In [1]: import numpy as np

In [2]: import numpy.linalg as la

In [3]: np.set_printoptions(precision=4, suppress=True, linewidth=120)

In [4]: M = np.loadtxt("m.csv", delimiter=",")

In [5]: M
Out[5]: 
array([[0.15  , 0.25  , 0.25  , 0.05  ],
       [0.25  , 0.4167, 0.4167, 0.0833],
       [0.25  , 0.4167, 0.4167, 0.0833],
       [0.05  , 0.0833, 0.0833, 0.0167]])

In [6]: # column 2 repeats column 1

In [7]: w, V = la.eigh(M)

In [8]: (w > 1e-8).sum(), (w < -1e-8).sum()
Out[8]: (np.int64(1), np.int64(0))

In [9]: np.abs(V[:, -1]).round(6).argmax()
Out[9]: np.int64(1)

In [10]: np.round(la.eigvalsh(M @ M), 4) + 0
Out[10]: array([0., 0., 0., 1.])

In [11]: la.eigvalsh(M + -2 * np.eye(4))
Out[11]: array([-2., -2., -2., -1.])

In [12]: V @ np.diag(w) @ V.T
Out[12]: 
array([[0.15  , 0.25  , 0.25  , 0.05  ],
       [0.25  , 0.4167, 0.4167, 0.0833],
       [0.25  , 0.4167, 0.4167, 0.0833],
       [0.05  , 0.0833, 0.0833, 0.0167]])

In [13]: np.round(V.T @ V, 4) + 0
Out[13]: 
array([[1., 0., 0., 0.],
       [0., 1., 0., 0.],
       [0., 0., 1., 0.],
       [0., 0., 0., 1.]])

In [14]: np.abs(V[:, -1])
Out[14]: array([0.3873, 0.6455, 0.6455, 0.1291])

In [15]: np.round(V.T @ M @ V, 4) + 0
Out[15]: 
array([[0., 0., 0., 0.],
       [0., 0., 0., 0.],
       [0., 0., 0., 0.],
       [0., 0., 0., 1.]])

In [16]: rng = np.random.default_rng(2009)

In [17]: idx = rng.permutation(4)

In [18]: idx
Out[18]: array([1, 2, 3, 0])

In [19]: Y = M[idx][:, idx]

In [20]: round(float(la.det(Y)), 4), np.round(la.det(M[idx]), 4)
Out[20]: (0.0, np.float64(0.0))

In [21]: np.diag(Y)
Out[21]: array([0.4167, 0.4167, 0.0167, 0.15  ])

In [22]: np.trace(Y)
Out[22]: np.float64(1.0)

In [23]: np.round(np.sort(np.abs(la.eigvals(Y))), 4) + 0
Out[23]: array([0., 0., 0., 1.])
